% python3 -q
>>> import numpy as np
>>> from numpy import linalg as LA
>>> np.set_printoptions(precision=2, suppress=True, linewidth=200, sign=" ")
>>> F = np.array([[0.3, 0.8, 1.2],
...     [1.0, 0.2, 0.7],
...     [-0.5, 0.9, 1.1],
...     [-0.3, 2.1, 1.0],
...     [1.2, -1.7, -1.7],
...     [-0.9, 2.3, 1.5],
...     [1.0, 1.8, 1.1],
...     [0.5, 1.2, -0.3],
...     [0.1, 0.6, 0.0],
...     [-0.4, -0.4, -1.4],
...     [0.9, 0.2, -0.6],
...     [-0.6, -0.8, -0.5],
...     [-1.0, 1.0, -0.7],
...     [-1.8, 0.9, -0.2],
...     [0.2, -0.2, 1.0],
...     [0.1, 1.5, -1.2]])
>>> rng = np.random.default_rng(19040)
>>> F[:, 0] = 3 * F[:, 1] + 0.02 * rng.normal(size=16)
>>> F
array([[ 2.42,  0.8 ,  1.2 ],
       [ 0.6 ,  0.2 ,  0.7 ],
       [ 2.7 ,  0.9 ,  1.1 ],
       [ 6.29,  2.1 ,  1.  ],
       [-5.1 , -1.7 , -1.7 ],
       [ 6.89,  2.3 ,  1.5 ],
       [ 5.4 ,  1.8 ,  1.1 ],
       [ 3.63,  1.2 , -0.3 ],
       [ 1.81,  0.6 ,  0.  ],
       [-1.16, -0.4 , -1.4 ],
       [ 0.58,  0.2 , -0.6 ],
       [-2.4 , -0.8 , -0.5 ],
       [ 3.  ,  1.  , -0.7 ],
       [ 2.69,  0.9 , -0.2 ],
       [-0.63, -0.2 ,  1.  ],
       [ 4.52,  1.5 , -1.2 ]])
>>> other = np.c_[F[:, :2] @ np.array([[-8, 6], [7, 9]]), np.array([9, 6, 7, 7, 0, 6, 1, 1, 0, 7, 4, 6, 5, 2, 7, 5])]
>>> other
array([[-13.75,  21.71,   9.  ],
       [ -3.43,   5.42,   6.  ],
       [-15.33,  24.32,   7.  ],
       [-35.64,  56.66,   7.  ],
       [ 28.89, -45.89,   0.  ],
       [-38.98,  62.01,   6.  ],
       [-30.57,  48.58,   1.  ],
       [-20.61,  32.56,   1.  ],
       [-10.27,  16.25,   0.  ],
       [  6.5 , -10.57,   7.  ],
       [ -3.28,   5.31,   4.  ],
       [ 13.63, -21.62,   6.  ],
       [-17.02,  27.01,   5.  ],
       [-15.24,  24.25,   2.  ],
       [  3.6 ,  -5.55,   7.  ],
       [-25.62,  40.59,   5.  ]])
>>> LA.norm(LA.qr(F)[0].T @ other, axis=0) ** 2 / ((other ** 2).sum(axis=0) + 1e-12)
array([ 1.  ,  1.  ,  0.26])
>>> LA.matrix_rank(np.c_[F, other])
np.int64(4)
